$ ipython --no-banner

In [1]: import numpy as np

In [2]: np.set_printoptions(precision=3, suppress=True, linewidth=140)

In [3]: A = np.loadtxt("sample14.csv", delimiter=",")

In [4]: A
Out[4]: 
array([[3., 1., 1., 1., 1.],
       [1., 3., 1., 1., 1.],
       [1., 1., 3., 1., 1.],
       [1., 1., 1., 3., 1.],
       [1., 1., 1., 1., 3.]])

In [5]: A @ (-1.0) ** np.arange(5)
Out[5]: array([ 3., -1.,  3., -1.,  3.])

In [6]: arr = np.load("dump.npy")

In [7]: arr
Out[7]: 
array([[ 42,  26,  40,  33,  68,  34,  27,  57,  46],
       [ 26,  30,  17,  10,  47,  30,  17,  40,  33],
       [ 40,  17,  57,  36,  61,  12,  25,  61,  37],
       [ 33,  10,  36,  34,  50,  22,  21,  41,  32],
       [ 68,  47,  61,  50, 116,  65,  53,  90,  78],
       [ 34,  30,  12,  22,  65,  59,  34,  37,  43],
       [ 27,  17,  25,  21,  53,  34,  39,  27,  37],
       [ 57,  40,  61,  41,  90,  37,  27,  91,  54],
       [ 46,  33,  37,  32,  78,  43,  37,  54,  64]])

In [8]: vals, vecs = np.linalg.eigh(arr)

In [9]: x0 = np.array([-2, -2, 1, -3, 2, 2, -4, -3, 0])

In [10]: vecs * np.maximum(vals, 0) @ vecs.T
Out[10]: 
array([[ 42.,  26.,  40.,  33.,  68.,  34.,  27.,  57.,  46.],
       [ 26.,  30.,  17.,  10.,  47.,  30.,  17.,  40.,  33.],
       [ 40.,  17.,  57.,  36.,  61.,  12.,  25.,  61.,  37.],
       [ 33.,  10.,  36.,  34.,  50.,  22.,  21.,  41.,  32.],
       [ 68.,  47.,  61.,  50., 116.,  65.,  53.,  90.,  78.],
       [ 34.,  30.,  12.,  22.,  65.,  59.,  34.,  37.,  43.],
       [ 27.,  17.,  25.,  21.,  53.,  34.,  39.,  27.,  37.],
       [ 57.,  40.,  61.,  41.,  90.,  37.,  27.,  91.,  54.],
       [ 46.,  33.,  37.,  32.,  78.,  43.,  37.,  54.,  64.]])

In [11]: x0 @ arr @ x0
Out[11]: np.int64(1866)

In [12]: round(x0 @ arr @ x0 / (x0 @ x0), 3), np.round(vals[0], 3), round(vals[-1], 3)
Out[12]: (np.float64(36.588), np.float64(-0.0), np.float64(414.08))

In [13]: np.abs(arr).sum(axis=1).max(), round(float(np.abs(vals).max()), 3)
Out[13]: (np.int64(628), 414.08)

In [14]: E = np.loadtxt("case9.csv", delimiter=",")

In [15]: E
Out[15]: 
array([[ 3.38 ,  5.389, -5.309, -0.974,  4.164],
       [-0.398, -2.322,  0.575,  0.923, -0.752],
       [ 3.009,  2.673,  1.375,  1.057, -0.196],
       [ 1.196,  2.275,  0.507,  3.276,  1.32 ]])

In [16]: B = np.array([[4, 0, 3], [1, -1, -3], [5, 5, -4], [-3, 1, 5], [4, -2, -5]])

In [17]: np.einsum("ij->j", E)
Out[17]: array([ 7.187,  8.015, -2.852,  4.282,  4.536])

In [18]: np.einsum("ik,kj->ji", E, B)
Out[18]: 
array([[ 11.942,  -6.816,  17.629,   5.046],
       [-41.236,   7.624,   5.651,   0.896],
       [-10.481,  11.847,   1.773,   4.515]])

In [19]: np.linalg.matrix_rank(np.vstack([E, B.T]))
Out[19]: np.int64(5)

In [20]: m1 = np.loadtxt("out15.csv", delimiter=",")

In [21]: m1
Out[21]: 
array([[-1.,  0., -2.],
       [ 0., -1.,  0.],
       [-2.,  0., -1.]])

In [22]: (np.linalg.matrix_power((m1 != 0) + (m1.T != 0) + np.eye(3), 3) > 0).astype(int)
Out[22]: 
array([[1, 0, 1],
       [0, 1, 0],
       [1, 0, 1]])

In [23]: m1 @ m1
Out[23]: 
array([[5., 0., 4.],
       [0., 1., 0.],
       [4., 0., 5.]])

In [24]: (m1 != 0).astype(int)
Out[24]: 
array([[1, 0, 1],
       [0, 1, 0],
       [1, 0, 1]])

In [25]: x0 = np.array([1, 1, 0])

In [26]: m1 @ np.ones(3)
Out[26]: array([-3., -1., -3.])

In [27]: m1 @ (2 * x0)
Out[27]: array([-2., -2., -4.])

In [28]: np.einsum("ij,j->i", m1, x0)
Out[28]: array([-1., -1., -2.])

In [29]: rng = np.random.default_rng(73945)

In [30]: X = (rng.random((5, 5)) < 0.3) + np.eye(5)

In [31]: X /= X.sum(axis=1, keepdims=True)

In [32]: X
Out[32]: 
array([[1.   , 0.   , 0.   , 0.   , 0.   ],
       [0.   , 0.333, 0.333, 0.   , 0.333],
       [0.   , 0.5  , 0.5  , 0.   , 0.   ],
       [0.   , 0.333, 0.   , 0.333, 0.333],
       [0.25 , 0.25 , 0.   , 0.25 , 0.25 ]])

In [33]: r0, g = X[3], X[1]

In [34]: round(float(r0 @ r0), 3)
Out[34]: 0.333

In [35]: round(float(r0 @ g), 3)
Out[35]: 0.222

In [36]: pr = (r0 @ g) / (r0 @ r0) * r0

In [37]: (g - pr) @ r0
Out[37]: np.float64(0.0)

In [38]: np.linalg.matrix_rank(np.outer(r0, g))
Out[38]: np.int64(1)

In [39]: g - pr
Out[39]: array([ 0.   ,  0.111,  0.333, -0.222,  0.111])

In [40]: round(np.linalg.norm(r0 + g) ** 2 + np.linalg.norm(r0 - g) ** 2, 3)
Out[40]: np.float64(1.333)

In [41]: pr
Out[41]: array([0.   , 0.222, 0.   , 0.222, 0.222])

In [42]: left, s, Vt = np.linalg.svd(X)

In [43]: vecs = Vt[:(s > 1e-8).sum()]

In [44]: x0 = X[4] + 2 * X[3] + rng.integers(2) * np.eye(5)[4]

In [45]: x0
Out[45]: array([0.25 , 0.917, 0.   , 0.917, 0.917])

In [46]: np.diag(vecs.T @ vecs)
Out[46]: array([1.   , 0.667, 0.667, 0.667, 1.   ])

In [47]: round(np.linalg.norm(x0 - vecs.T @ vecs @ x0), 3)
Out[47]: np.float64(0.0)

In [48]: np.round(vecs.T @ vecs, 3) + 0
Out[48]: 
array([[ 1.   ,  0.   ,  0.   ,  0.   ,  0.   ],
       [ 0.   ,  0.667,  0.333,  0.333,  0.   ],
       [ 0.   ,  0.333,  0.667, -0.333,  0.   ],
       [ 0.   ,  0.333, -0.333,  0.667,  0.   ],
       [ 0.   ,  0.   ,  0.   ,  0.   ,  1.   ]])

In [49]: M = np.tril(np.array([[2, 2, 2, 1, 1],
    ...:     [1, 0, 2, 0, 0],
    ...:     [2, 1, 0, 2, 2],
    ...:     [1, 0, 2, 2, 1],
    ...:     [0, 0, 1, 2, 2]]), -1) + np.eye(5, dtype=int)

In [50]: M
Out[50]: 
array([[1, 0, 0, 0, 0],
       [1, 1, 0, 0, 0],
       [2, 1, 1, 0, 0],
       [1, 0, 2, 1, 0],
       [0, 0, 1, 2, 1]])

In [51]: left, s, Vt = np.linalg.svd(M, full_matrices=False)

In [52]: np.abs(left[:, 0]).round(6).argmax()
Out[52]: np.int64(3)

In [53]: np.round(left.T @ left, 3) + 0
Out[53]: 
array([[1., 0., 0., 0., 0.],
       [0., 1., 0., 0., 0.],
       [0., 0., 1., 0., 0.],
       [0., 0., 0., 1., 0.],
       [0., 0., 0., 0., 1.]])

In [54]: s / s[0]
Out[54]: array([1.   , 0.696, 0.318, 0.16 , 0.046])

In [55]: s
Out[55]: array([3.607, 2.512, 1.146, 0.578, 0.167])

In [56]: round(float(np.sqrt((s ** 2).sum())), 3), np.round(np.linalg.norm(M), 3)
Out[56]: (4.583, np.float64(4.583))

In [57]: np.round(Vt @ Vt.T, 3) + 0
Out[57]: 
array([[1., 0., 0., 0., 0.],
       [0., 1., 0., 0., 0.],
       [0., 0., 1., 0., 0.],
       [0., 0., 0., 1., 0.],
       [0., 0., 0., 0., 1.]])

In [58]: (s > 1e-8).sum()
Out[58]: np.int64(5)

In [59]: np.cumsum(s ** 2) / np.sum(s ** 2)
Out[59]: array([0.62 , 0.92 , 0.983, 0.999, 1.   ])

In [60]: B = M[0, 0] * M[1:] - np.outer(M[1:, 0], M[0])

In [61]: B
Out[61]: 
array([[0, 1, 0, 0, 0],
       [0, 1, 1, 0, 0],
       [0, 0, 2, 1, 0],
       [0, 0, 1, 2, 1]])

In [62]: M[:, 0] / M[0, 0]
Out[62]: array([1., 1., 2., 1., 0.])

In [63]: W1 = np.array([[0, -2, -3, -2, 2],
    ...:     [-1, -1, 1, -1, 2],
    ...:     [2, -3, -3, 1, -2],
    ...:     [2, 0, -3, -1, -2],
    ...:     [0, 0, -3, -1, 0]])

In [64]: b = np.array([2, 2, 3, 0, 3])

In [65]: act = np.maximum(B @ W1 + b, 0)

In [66]: np.linalg.matrix_rank(act)
Out[66]: np.int64(4)

In [67]: W2 = np.array([[1, 0], [3, 0], [0, 1], [2, 1], [0, 3]])

In [68]: act @ W2
Out[68]: 
array([[ 4, 19],
       [ 3, 10],
       [10,  1],
       [ 8,  0]])

In [69]: feats = np.load("m.npy")

In [70]: feats
Out[70]: 
array([[3.3, 0. , 2. , 2. ],
       [1. , 2.3, 0. , 0. ],
       [0. , 3. , 1.3, 1. ],
       [3. , 0. , 2. , 2.3]])

In [71]: def softmax(z):
    ...:     e = np.exp(z - z.max(axis=-1, keepdims=True))
    ...:     return e / e.sum(axis=-1, keepdims=True)
    ...: 

In [72]: softmax(feats).sum(axis=1)
Out[72]: array([1., 1., 1., 1.])

In [73]: att = feats @ feats.T / np.sqrt(4)

In [74]: softmax(att).round(6).argmax(axis=1)
Out[74]: array([0, 2, 2, 0])

In [75]: np.round(softmax(att + np.triu(np.full(att.shape, -np.inf), 1)), 3) + 0
Out[75]: 
array([[1.   , 0.   , 0.   , 0.   ],
       [0.183, 0.817, 0.   , 0.   ],
       [0.026, 0.081, 0.893, 0.   ],
       [0.526, 0.   , 0.001, 0.473]])
